In [1]: import numpy as np

In [2]: np.set_printoptions(precision=2, suppress=True, linewidth=140, legacy="1.25")

In [3]: F = np.array([[7, 1, 6, 6],
   ...:     [4, 1, 4, 6],
   ...:     [7, 1, 6, 6],
   ...:     [7, 4, 2, 2],
   ...:     [2, 4, 8, 4],
   ...:     [9, 6, 9, 8],
   ...:     [2, 5, 7, 0]])

In [4]: print(F)
[[7 1 6 6]
 [4 1 4 6]
 [7 1 6 6]
 [7 4 2 2]
 [2 4 8 4]
 [9 6 9 8]
 [2 5 7 0]]

In [5]: x0 = np.array([-2, 0, -2, 0])

In [6]: y = F @ x0

In [7]: print(y)
[-26 -16 -26 -18 -20 -36 -18]

In [8]: try:
   ...:     np.linalg.solve(F, y)
   ...: except np.linalg.LinAlgError as e:
   ...:     print(e)
   ...: 
Last 2 dimensions of the array must be square

In [9]: print(np.round(np.linalg.lstsq(F, y)[0], 2) + 0)
[-2.  0. -2.  0.]

In [10]: rng = np.random.default_rng(897)

In [11]: y = y + 0.3 * rng.normal(size=7)

In [12]: print(y)
[-26.09 -15.89 -25.59 -18.06 -20.45 -36.24 -18.  ]

In [13]: b, *_ = np.linalg.lstsq(F, y)

In [14]: print(b)
[-1.93 -0.1  -1.97 -0.06]

In [15]: C2 = F.T @ F

In [16]: print((F @ F.T).shape)
(7, 7)

In [17]: print(np.allclose(C2, C2.T))
True

In [18]: print(C2)
[[252 118 225 202]
 [118  96 145  90]
 [225 145 286 204]
 [202  90 204 192]]

In [19]: print(np.diag(C2))
[252  96 286 192]

In [20]: print(np.linalg.svd(F, compute_uv=False) ** 2)
[734.39  58.52  28.11   4.98]
